$ python -q
>>> import numpy as np
>>> import numpy.linalg as la
>>> np.set_printoptions(precision=3, suppress=True, linewidth=160)
>>> X = np.array([[3, 0, 3, 1],
...     [1, 2, 1, 3],
...     [3, 1, 2, 1],
...     [0, 3, 3, 2],
...     [8, 10, 8, 16]])
>>> T = np.stack([X, -3 * X, X[::-1]])
>>> np.einsum("bij,cij->bc", T, T)
array([[  555, -1665,   173],
       [-1665,  4995,  -519],
       [  173,  -519,   555]])
>>> la.matrix_rank(T)
array([4, 4, 4])
>>> print(la.matrix_rank(T.reshape(3, -1)))
2
>>> la.norm(T, axis=(1, 2))
array([23.558, 70.675, 23.558])
>>> T.sum(axis=0)
array([[  2,  10,   2,  14],
       [ -2,  -1,   1,  -4],
       [ -3,  -1,  -2,  -1],
       [  1,  -4,  -5,  -1],
       [-13, -20, -13, -31]])
>>> mat = np.load("m.npy")
>>> mat
array([[3, 0, 0, 0, 0, 0],
       [0, 0, 0, 0, 0, 0],
       [0, 0, 1, 0, 0, 0],
       [0, 0, 0, 0, 0, 0],
       [0, 0, 0, 0, 4, 0],
       [0, 0, 0, 0, 0, 3]])
>>> vec = np.array([7, 5, 6, 8, 4, 1])
>>> print(mat @ vec)
[21  0  6  0 16  3]
>>> np.einsum("ij,j->i", mat, vec)
array([21,  0,  6,  0, 16,  3])
>>> mat @ np.eye(6)[2]
array([0., 0., 1., 0., 0., 0.])
>>> mat * vec
array([[21,  0,  0,  0,  0,  0],
       [ 0,  0,  0,  0,  0,  0],
       [ 0,  0,  6,  0,  0,  0],
       [ 0,  0,  0,  0,  0,  0],
       [ 0,  0,  0,  0, 16,  0],
       [ 0,  0,  0,  0,  0,  3]])
>>> mat @ np.ones(6)
array([3., 0., 1., 0., 4., 3.])
>>> f = np.array([1, 1])
>>> np.correlate(mat[4], mat[0], "full")
array([ 0,  0,  0,  0,  0,  0,  0,  0,  0, 12,  0])
>>> rng = np.random.default_rng(920125)
>>> lab = rng.permutation(6)
>>> print(lab)
[5 2 4 0 1 3]
>>> other = mat[lab][:, lab]
>>> print(np.trace(other))
11
>>> np.diag(other)
array([3, 1, 4, 3, 0, 0])
>>> other
array([[3, 0, 0, 0, 0, 0],
       [0, 1, 0, 0, 0, 0],
       [0, 0, 4, 0, 0, 0],
       [0, 0, 0, 3, 0, 0],
       [0, 0, 0, 0, 0, 0],
       [0, 0, 0, 0, 0, 0]])
>>> np.allclose(other, mat)
False
>>> round(float(la.det(other)), 3), round(float(la.det(mat[lab])), 3)
(0.0, 0.0)
>>> K = np.loadtxt("data.csv", delimiter=",")
>>> K
array([[  3.347,  -5.948,  -2.667,  -4.422,  -8.13 ],
       [ 12.029,  -0.649,  -1.636,  -2.343,  -0.491],
       [ -0.669,  10.185,  -9.163,  -3.278,   3.196],
       [  7.383,   3.763,   2.695,   7.845,  10.324],
       [  2.386,  -9.822,  -7.932,   4.446,   2.262],
       [  6.33 ,   3.219,   2.805,  -5.586,  -4.423],
       [  5.432,   3.766,  -2.152,  11.034, -12.495]])
>>> vec = np.array([4, -3, -1, 0, -5])
>>> target = K @ vec
>>> target
array([ 74.549,  54.154, -40.048, -36.072,  35.632,  34.973,  75.057])
>>> np.round(la.pinv(K) @ K, 3) + 0
array([[1., 0., 0., 0., 0.],
       [0., 1., 0., 0., 0.],
       [0., 0., 1., 0., 0.],
       [0., 0., 0., 1., 0.],
       [0., 0., 0., 0., 1.]])
>>> target = target + 0.05 * rng.normal(size=7)
>>> print(target)
[ 74.461  54.116 -40.117 -36.065  35.584  35.089  75.045]
>>> beta, *_ = la.lstsq(K, target)
>>> beta.round()
array([ 4., -3., -1., -0., -5.])
>>> print(beta)
[ 4.    -2.998 -0.991 -0.001 -5.   ]
>>> round(la.norm(target - K @ beta), 3)
np.float64(0.112)
>>> T = np.stack([K, 5 * K, K[::-1]])
>>> np.einsum("bij,cij->bc", T, T)
array([[ 1371.258,  6856.29 ,   449.541],
       [ 6856.29 , 34281.448,  2247.707],
       [  449.541,  2247.707,  1371.258]])
>>> (T @ K.T).shape
(3, 7, 7)
>>> la.matrix_rank(T)
array([5, 5, 5])
>>> print(la.matrix_rank(T.reshape(3, -1)))
2
>>> print(T.shape)
(3, 7, 5)
>>> W1 = np.array([[-2, 1], [-1, 2], [-1, 3], [1, 1], [0, 0]])
>>> beta = np.array([1, 2])
>>> act = np.maximum(K @ W1 + beta, 0)
>>> (act > 0).mean(axis=0)
array([0.143, 0.571])
>>> print(act)
[[ 0.     0.   ]
 [ 0.     5.48 ]
 [ 0.     0.   ]
 [ 0.    32.839]
 [18.428  0.   ]
 [ 0.    17.597]
 [ 0.    19.542]]
>>> cent = np.array([[1, 5, 2], [3, 2, 5]])
>>> (act @ cent).round(6).argmax(axis=1)
array([0, 2, 0, 2, 1, 2, 2])
>>> vec = np.array([1, 2, -2, 1, 0])
>>> target = K @ vec
>>> beta, lr = np.zeros(5), 1 / la.norm(K, 2) ** 2
>>> for i in range(15):
...     beta -= lr * K.T @ (K @ beta - target)
...     if i % 5 == 0: print(i, round(la.norm(K @ beta - target), 3))
... 
0 18.191
5 0.928
10 0.056
>>> beta.round(3) + 0
array([ 1.,  2., -2.,  1.,  0.])
>>> other = np.array([[1, 3, 3, 2, 0, 0, 2, 2, 3],
...     [1, 1, 0, 1, 1, 0, 0, 2, 2],
...     [2, 2, 1, 1, 2, 2, 0, 1, 1],
...     [2, 0, 0, 1, 3, 3, 0, 3, 2]])
>>> J = other.T @ other
>>> J
array([[10,  8,  5,  7, 11, 10,  2, 12, 11],
       [ 8, 14, 11,  9,  5,  4,  6, 10, 13],
       [ 5, 11, 10,  7,  2,  2,  6,  7, 10],
       [ 7,  9,  7,  7,  6,  5,  4, 10, 11],
       [11,  5,  2,  6, 14, 13,  0, 13, 10],
       [10,  4,  2,  5, 13, 13,  0, 11,  8],
       [ 2,  6,  6,  4,  0,  0,  4,  4,  6],
       [12, 10,  7, 10, 13, 11,  4, 18, 17],
       [11, 13, 10, 11, 10,  8,  6, 17, 18]])
>>> r = la.matrix_rank(J)
>>> print(r)
4
>>> ns = la.svd(J)[2][r:].T
>>> np.allclose(J @ ns, 0)
True
>>> print(ns.shape)
(9, 5)
>>> E = np.load("arr.npy")
>>> E
array([[-0.12, -0.24,  0.09],
       [-0.48, -0.96,  0.36],
       [-0.24, -0.48,  0.18],
       [ 0.  ,  0.  ,  0.  ],
       [ 0.72,  1.44, -0.54],
       [ 0.32,  0.64, -0.24],
       [ 0.24,  0.48, -0.18],
       [ 0.48,  0.96, -0.36]])
>>> left, sig, vt = la.svd(E)
>>> np.argmax(sig[:-1] / (sig[1:] + 1e-6)) + 1
np.int64(1)
>>> other = left[:, :1] @ np.diag(sig[:1]) @ vt[:1]
>>> round(np.abs(E - other).max(), 3)
np.float64(0.0)
>>> other
array([[-0.12, -0.24,  0.09],
       [-0.48, -0.96,  0.36],
       [-0.24, -0.48,  0.18],
       [ 0.  ,  0.  ,  0.  ],
       [ 0.72,  1.44, -0.54],
       [ 0.32,  0.64, -0.24],
       [ 0.24,  0.48, -0.18],
       [ 0.48,  0.96, -0.36]])
>>> W0 = np.load("w.npy")
>>> W0
array([[ 0.1  ,  1.   , -1.1  , -0.5  , -0.8  ],
       [ 0.6  , -1.5  , -1.6  ,  0.5  , -2.2  ],
       [-0.5  , -1.1  , -0.3  ,  1.2  , -0.8  ],
       [-0.8  , -1.2  , -0.1  ,  1.2  , -0.6  ],
       [-1.   ,  0.2  ,  1.2  ,  0.4  , -1.8  ],
       [ 2.   , -1.7  ,  0.1  , -0.4  , -1.   ],
       [ 1.9  ,  0.5  ,  0.3  , -1.4  , -0.1  ],
       [ 0.046, -0.745,  0.517, -1.924,  0.408],
       [ 0.   , -0.7  ,  0.5  , -1.9  ,  0.4  ]])
>>> other = W0 + rng.integers(-2, 3, (9, 2)) @ rng.integers(-2, 3, (2, 5))
>>> other
array([[-1.9  ,  1.   , -5.1  , -2.5  , -1.8  ],
       [-0.4  , -1.5  , -2.6  ,  0.5  , -2.2  ],
       [ 0.5  , -1.1  ,  4.7  ,  5.2  ,  1.2  ],
       [ 0.2  , -1.2  ,  2.9  ,  3.2  ,  0.4  ],
       [-2.   ,  0.2  ,  2.2  ,  2.4  , -0.8  ],
       [ 1.   , -1.7  , -0.9  , -0.4  , -1.   ],
       [ 1.9  ,  0.5  ,  2.3  ,  0.6  ,  0.9  ],
       [-0.954, -0.745,  1.517,  0.076,  1.408],
       [ 2.   , -0.7  ,  4.5  ,  0.1  ,  1.4  ]])
>>> np.round(la.svd(other - W0, compute_uv=False), 3) + 0
array([11.186,  3.587,  0.   ,  0.   ,  0.   ])
>>> print(la.matrix_rank(other - W0, tol=1e-8))
2
>>> np.abs(other - W0).sum(axis=1)
array([ 9.,  2., 12.,  7.,  5.,  2.,  5.,  5.,  9.])
